$ python -q
>>> import numpy as np
>>> np.set_printoptions(precision=2, suppress=True, linewidth=120)
>>> m1 = np.array([[3, 5, -2, 0, -1, 1, 4],
...     [-5, -4, 4, 2, 3, 3, -3],
...     [1, 2, -4, 5, -3, 0, 3],
...     [2, 1, -5, -4, -1, 3, -2],
...     [-5, 2, 1, -4, -5, 0, 0],
...     [-1, 4, -1, 1, 3, 2, -4],
...     [5, -4, 5, 3, 3, -4, 3]])
>>> m1
array([[ 3,  5, -2,  0, -1,  1,  4],
       [-5, -4,  4,  2,  3,  3, -3],
       [ 1,  2, -4,  5, -3,  0,  3],
       [ 2,  1, -5, -4, -1,  3, -2],
       [-5,  2,  1, -4, -5,  0,  0],
       [-1,  4, -1,  1,  3,  2, -4],
       [ 5, -4,  5,  3,  3, -4,  3]])
>>> m1.sum(axis=1)
array([ 10,   0,   4,  -6, -11,   4,  11])
>>> cov = m1.T @ m1
>>> np.linalg.svd(m1, compute_uv=False) ** 2
array([189.02, 152.42,  69.66,  49.33,  25.71,   9.23,   0.63])
>>> np.allclose(cov, cov.T)
True
>>> cov
array([[ 90,   5, -19,  21,  14, -28,  45],
       [  5,  82, -61, -18, -34,  20,   8],
       [-19, -61,  88,  18,  38, -27,  -3],
       [ 21, -18,  18,  71,  27, -16,  22],
       [ 14, -34,  38,  27,  63,  -1, -23],
       [-28,  20, -27, -16,  -1,  39, -31],
       [ 45,   8,  -3,  22, -23, -31,  63]])
>>> theta = np.radians(36)
>>> Rm = np.eye(7)
>>> Rm[2, 2] = Rm[4, 4] = np.cos(theta)
>>> Rm[2, 4], Rm[4, 2] = -np.sin(theta), np.sin(theta)
>>> Rm
array([[ 1.  ,  0.  ,  0.  ,  0.  ,  0.  ,  0.  ,  0.  ],
       [ 0.  ,  1.  ,  0.  ,  0.  ,  0.  ,  0.  ,  0.  ],
       [ 0.  ,  0.  ,  0.81,  0.  , -0.59,  0.  ,  0.  ],
       [ 0.  ,  0.  ,  0.  ,  1.  ,  0.  ,  0.  ,  0.  ],
       [ 0.  ,  0.  ,  0.59,  0.  ,  0.81,  0.  ,  0.  ],
       [ 0.  ,  0.  ,  0.  ,  0.  ,  0.  ,  1.  ,  0.  ],
       [ 0.  ,  0.  ,  0.  ,  0.  ,  0.  ,  0.  ,  1.  ]])
>>> M2 = m1 @ Rm.T
>>> round(float(np.linalg.det(Rm)), 2), round(float(np.trace(Rm)), 2)
(1.0, 6.62)
>>> np.abs(M2 - m1).max(axis=0)
array([0.  , 0.  , 2.75, 0.  , 2.75, 0.  , 0.  ])
>>> np.allclose(m1 @ m1.T, M2 @ M2.T)
True
>>> A = np.loadtxt("test0.csv", delimiter=",")
>>> A
array([[ -6.,  -2.,  -3.,   7.,  10.,   1.,  -7.],
       [ -5.,  -1.,  -2.,   8.,  11.,   2.,  -6.],
       [ -8.,  -4.,  -5.,   5.,   8.,  -1.,  -9.],
       [ -6.,  -2.,  -3.,   7.,  10.,   1.,  -7.],
       [ -5.,  -1.,  -2.,   8.,  11.,   2.,  -6.],
       [ -9.,  -5.,  -6.,   4.,   7.,  -2., -10.],
       [-10.,  -6.,  -7.,   3.,   6.,  -3., -11.],
       [ -9.,  -5.,  -6.,   4.,   7.,  -2., -10.],
       [ -5.,  -1.,  -2.,   8.,  11.,   2.,  -6.],
       [ -8.,  -4.,  -5.,   5.,   8.,  -1.,  -9.],
       [ -5.,  -1.,  -2.,   8.,  11.,   2.,  -6.],
       [-10.,  -6.,  -7.,   3.,   6.,  -3., -11.],
       [ -8.,  -4.,  -5.,   5.,   8.,  -1.,  -9.],
       [ -6.,  -2.,  -3.,   7.,  10.,   1.,  -7.],
       [-10.,  -6.,  -7.,   3.,   6.,  -3., -11.],
       [ -7.,  -3.,  -4.,   6.,   9.,   0.,  -8.]])
>>> cov = np.cov(A, rowvar=False)
>>> np.argwhere(np.triu(np.abs(np.corrcoef(A.T)) > 0.8, 1))
array([[0, 1],
       [0, 2],
       [0, 3],
       [0, 4],
       [0, 5],
       [0, 6],
       [1, 2],
       [1, 3],
       [1, 4],
       [1, 5],
       [1, 6],
       [2, 3],
       [2, 4],
       [2, 5],
       [2, 6],
       [3, 4],
       [3, 5],
       [3, 6],
       [4, 5],
       [4, 6],
       [5, 6]])
>>> cov
array([[3.7, 3.7, 3.7, 3.7, 3.7, 3.7, 3.7],
       [3.7, 3.7, 3.7, 3.7, 3.7, 3.7, 3.7],
       [3.7, 3.7, 3.7, 3.7, 3.7, 3.7, 3.7],
       [3.7, 3.7, 3.7, 3.7, 3.7, 3.7, 3.7],
       [3.7, 3.7, 3.7, 3.7, 3.7, 3.7, 3.7],
       [3.7, 3.7, 3.7, 3.7, 3.7, 3.7, 3.7],
       [3.7, 3.7, 3.7, 3.7, 3.7, 3.7, 3.7]])
>>> np.corrcoef(A[:, 6], A[:, 5])[0, 1]
np.float64(1.0)
>>> A.std(axis=0)
array([1.86, 1.86, 1.86, 1.86, 1.86, 1.86, 1.86])
>>> labels = A[:, 5] > np.median(A[:, 5])
>>> f = A[labels].mean(axis=0) - A[~labels].mean(axis=0)
>>> ((A - A.mean(axis=0)) @ f > 0).astype(int)
array([1, 1, 0, 1, 1, 0, 0, 0, 1, 0, 1, 0, 0, 1, 0, 1])
>>> f
array([3.38, 3.38, 3.38, 3.38, 3.38, 3.38, 3.38])
>>> mat = np.load("data.npy")
>>> mat
array([[0., 1., 1., 1., 1., 1., 1., 1.],
       [1., 0., 1., 1., 1., 1., 1., 1.],
       [1., 1., 0., 1., 1., 1., 1., 1.],
       [1., 1., 1., 0., 1., 1., 1., 1.],
       [1., 1., 1., 1., 0., 1., 1., 1.],
       [1., 1., 1., 1., 1., 0., 1., 1.],
       [1., 1., 1., 1., 1., 1., 0., 1.],
       [1., 1., 1., 1., 1., 1., 1., 0.]])
>>> np.linalg.svd(mat, compute_uv=False)
array([7., 1., 1., 1., 1., 1., 1., 1.])
>>> mat.sum(axis=1)
array([7., 7., 7., 7., 7., 7., 7., 7.])
>>> np.linalg.matrix_rank(mat)
np.int64(8)
>>> mat.shape
(8, 8)
>>> def softmax(z):
...     e = np.exp(z - z.max(axis=-1, keepdims=True))
...     return e / e.sum(axis=-1, keepdims=True)
... 
>>> softmax(mat[2])
array([0.14, 0.14, 0.05, 0.14, 0.14, 0.14, 0.14, 0.14])
>>> S = mat @ mat.T / np.sqrt(8)
>>> softmax(S).round(6).argmax(axis=1)
array([0, 1, 2, 3, 4, 5, 6, 7])
>>> softmax(S)
array([[0.17, 0.12, 0.12, 0.12, 0.12, 0.12, 0.12, 0.12],
       [0.12, 0.17, 0.12, 0.12, 0.12, 0.12, 0.12, 0.12],
       [0.12, 0.12, 0.17, 0.12, 0.12, 0.12, 0.12, 0.12],
       [0.12, 0.12, 0.12, 0.17, 0.12, 0.12, 0.12, 0.12],
       [0.12, 0.12, 0.12, 0.12, 0.17, 0.12, 0.12, 0.12],
       [0.12, 0.12, 0.12, 0.12, 0.12, 0.17, 0.12, 0.12],
       [0.12, 0.12, 0.12, 0.12, 0.12, 0.12, 0.17, 0.12],
       [0.12, 0.12, 0.12, 0.12, 0.12, 0.12, 0.12, 0.17]])
